$ python3 -q
>>> import numpy as np
>>> from numpy import linalg as LA
>>> np.set_printoptions(precision=3, suppress=True, linewidth=120)
>>> other = np.array([[1, 1], [1, -1]])
>>> rng = np.random.default_rng(71)
>>> K = np.kron(other, np.kron(other, other))[rng.permutation(8)][:4]
>>> print(K)
[[ 1  1 -1 -1  1  1 -1 -1]
 [ 1 -1 -1  1 -1  1  1 -1]
 [ 1  1 -1 -1 -1 -1  1  1]
 [ 1 -1  1 -1  1 -1  1 -1]]
>>> u, v = K[1], K[0]
>>> print(u @ u)
8
>>> print(u @ v)
0
>>> pr = (u @ v) / (u @ u) * u
>>> print(LA.matrix_rank(np.outer(u, v)))
1
>>> K @ K
Traceback (most recent call last):
  File "<python-input-12>", line 1, in <module>
    K @ K
    ~~^~~
ValueError: matmul: Input operand 1 has a mismatch in its core dimension 0, with gufunc signature (n?,k),(k,m?)->(n?,m?) (size 4 is different from 8)
>>> cov = K.T @ K
>>> print(np.round(LA.eigvalsh(cov)[::-1], 3) + 0)
[8. 8. 8. 8. 0. 0. 0. 0.]
>>> print(np.allclose(cov, cov.T))
True
>>> print(cov)
[[ 4  0 -2 -2  0  0  2 -2]
 [ 0  4 -2 -2  0  0 -2  2]
 [-2 -2  4  0  2 -2  0  0]
 [-2 -2  0  4 -2  2  0  0]
 [ 0  0  2 -2  4  0 -2 -2]
 [ 0  0 -2  2  0  4 -2 -2]
 [ 2 -2  0  0 -2 -2  4  0]
 [-2  2  0  0 -2 -2  0  4]]
>>> J = np.load("dump.npy")
>>> print(J)
[[3. 1. 0. 0. 0. 0. 0. 0. 0. 0. 0.]
 [0. 3. 1. 0. 0. 0. 0. 0. 0. 0. 0.]
 [0. 0. 3. 1. 0. 0. 0. 0. 0. 0. 0.]
 [0. 0. 0. 3. 1. 0. 0. 0. 0. 0. 0.]
 [0. 0. 0. 0. 3. 1. 0. 0. 0. 0. 0.]
 [0. 0. 0. 0. 0. 3. 1. 0. 0. 0. 0.]
 [0. 0. 0. 0. 0. 0. 3. 1. 0. 0. 0.]
 [0. 0. 0. 0. 0. 0. 0. 3. 1. 0. 0.]
 [0. 0. 0. 0. 0. 0. 0. 0. 3. 1. 0.]
 [0. 0. 0. 0. 0. 0. 0. 0. 0. 3. 1.]
 [0. 0. 0. 0. 0. 0. 0. 0. 0. 0. 3.]]
>>> # triangular, det is the product of the diagonal
>>> q, V = LA.qr(J[:, :9])[0], LA.qr(J[:, 9:])[0]
>>> sig = LA.svd(q.T @ V, compute_uv=False)
>>> print(sig.round(3) + 0)
[0.331 0.   ]
>>> u = np.array([1, 0])
>>> print(np.correlate(J[3], J[6], "full"))
[ 0.  0.  0.  0.  0.  0.  3. 10.  3.  0.  0.  0.  0.  0.  0.  0.  0.  0.  0.  0.  0.]
>>> print(np.cross(J[3, :3], J[6, :3]))
[0. 0. 0.]
>>> print(np.convolve(J[3], u))
[0. 0. 0. 3. 1. 0. 0. 0. 0. 0. 0. 0.]
>>> print(J @ J)
[[9. 6. 1. 0. 0. 0. 0. 0. 0. 0. 0.]
 [0. 9. 6. 1. 0. 0. 0. 0. 0. 0. 0.]
 [0. 0. 9. 6. 1. 0. 0. 0. 0. 0. 0.]
 [0. 0. 0. 9. 6. 1. 0. 0. 0. 0. 0.]
 [0. 0. 0. 0. 9. 6. 1. 0. 0. 0. 0.]
 [0. 0. 0. 0. 0. 9. 6. 1. 0. 0. 0.]
 [0. 0. 0. 0. 0. 0. 9. 6. 1. 0. 0.]
 [0. 0. 0. 0. 0. 0. 0. 9. 6. 1. 0.]
 [0. 0. 0. 0. 0. 0. 0. 0. 9. 6. 1.]
 [0. 0. 0. 0. 0. 0. 0. 0. 0. 9. 6.]
 [0. 0. 0. 0. 0. 0. 0. 0. 0. 0. 9.]]
>>> print(np.sort(LA.eigvals(J)))
[3. 3. 3. 3. 3. 3. 3. 3. 3. 3. 3.]
>>> t3 = np.stack([J, 3 * J, J[::-1]])
>>> print(LA.norm(t3, axis=(1, 2)))
[10.44  31.321 10.44 ]
>>> print(LA.matrix_rank(t3))
[11 11 11]
>>> print(LA.matrix_rank(t3.reshape(3, -1)))
2
>>> x0 = np.array([-1, 6, -9, 9, -3, -6, -1, -4, -3, 7, 1])
>>> target = J @ x0
>>> c, lr = np.zeros(11), 1 / LA.norm(J, 2) ** 2
>>> for i in range(30):
...     c -= lr * J.T @ (J @ c - target)
...     if i % 10 == 0: print(i, round(LA.norm(J @ c - target), 3))
... 
0 24.173
10 0.625
20 0.025
>>> print(np.round(LA.cond(J), 3))
1.941
>>> feats = np.load("data.npy")
>>> print(feats)
[[ 1  1  1  1 -1 -1 -1 -1]
 [ 1 -1  1 -1 -1  1 -1  1]
 [ 1  1 -1 -1 -1 -1  1  1]
 [ 1 -1  1 -1  1 -1  1 -1]
 [ 1  1 -1 -1  1  1 -1 -1]
 [ 1  1  1  1  1  1  1  1]
 [ 1 -1 -1  1  1 -1 -1  1]
 [ 1 -1 -1  1 -1  1  1 -1]]
>>> u = np.array([3, 3, 0, 1, 1, 0, 3, 2])
>>> other = feats + np.outer(u, np.eye(8)[1])
>>> print(other)
[[ 1.  4.  1.  1. -1. -1. -1. -1.]
 [ 1.  2.  1. -1. -1.  1. -1.  1.]
 [ 1.  1. -1. -1. -1. -1.  1.  1.]
 [ 1.  0.  1. -1.  1. -1.  1. -1.]
 [ 1.  2. -1. -1.  1.  1. -1. -1.]
 [ 1.  1.  1.  1.  1.  1.  1.  1.]
 [ 1.  2. -1.  1.  1. -1. -1.  1.]
 [ 1.  1. -1.  1. -1.  1.  1. -1.]]
